% python3 -q
>>> import numpy as np
>>> from numpy import linalg as LA
>>> np.set_printoptions(suppress=True, linewidth=120)
>>> A = np.load("data.npy")
>>> print(A)
[[-3  0  0  0]
 [ 0 -2  0  0]
 [-1  3  1  0]
 [-3  0 -2 -1]]
>>> t3 = np.stack([A, -3 * A, A[::-1]])
>>> print(LA.matrix_rank(t3.reshape(3, -1)))
2
>>> print(np.round(LA.norm(t3, axis=(1, 2)), 2))
[ 6.16 18.49  6.16]
>>> print(LA.matrix_rank(t3))
[4 4 4]
>>> vals, evecs = LA.eig(A)
>>> print(A @ evecs[:, 0] - vals[0] * evecs[:, 0])
[0. 0. 0. 0.]
>>> print(np.prod(vals))
-6.0
>>> other = np.array([[-1, 0, 3, 2, -2],
...     [5, 1, -4, -3, -4],
...     [3, 3, 3, 2, 2],
...     [-2, 0, -1, -4, 2],
...     [-2, -5, 5, -5, -2]])
>>> other[-1] = other[0]
>>> F = other + 0.05 * np.eye(5)
>>> print(F)
[[-0.95  0.    3.    2.   -2.  ]
 [ 5.    1.05 -4.   -3.   -4.  ]
 [ 3.    3.    3.05  2.    2.  ]
 [-2.    0.   -1.   -3.95  2.  ]
 [-1.    0.    3.    2.   -1.95]]
>>> print(LA.matrix_rank(F, rtol=0.1))
4
>>> print(round(float(LA.norm(F, 2) / LA.norm(F)), 2))
0.71
>>> print(np.round(np.abs(LA.svd(F)[2][-1]), 2))
[0.43 0.76 0.4  0.25 0.13]
>>> print(np.round(np.sort(np.abs(LA.eigvals(F))), 2))
[0.05 3.23 3.32 3.32 4.69]
>>> print(np.round(np.abs(LA.eigvals(F)).max(), 2))
4.69
>>> print(np.allclose(F, F.T))
False
>>> x0 = np.array([2, 2, 1, 3, 2])
>>> print(np.round((F * x0).sum(axis=1), 2))
[  3.1   -8.9   25.05 -12.85   3.1 ]
>>> print((F @ x0).argmax())
2
>>> print(F @ np.eye(5)[1])
[0.   1.05 3.   0.   0.  ]
>>> rng = np.random.default_rng(94)
>>> idx = rng.permutation(5)
>>> print(idx)
[0 4 2 3 1]
>>> other = F[idx][:, idx]
>>> print(np.diag(other))
[-0.95 -1.95  3.05 -3.95  1.05]
>>> print(np.trace(other))
-2.75
>>> print(np.round(np.sort(np.abs(LA.eigvals(other))), 2))
[0.05 3.23 3.32 3.32 4.69]
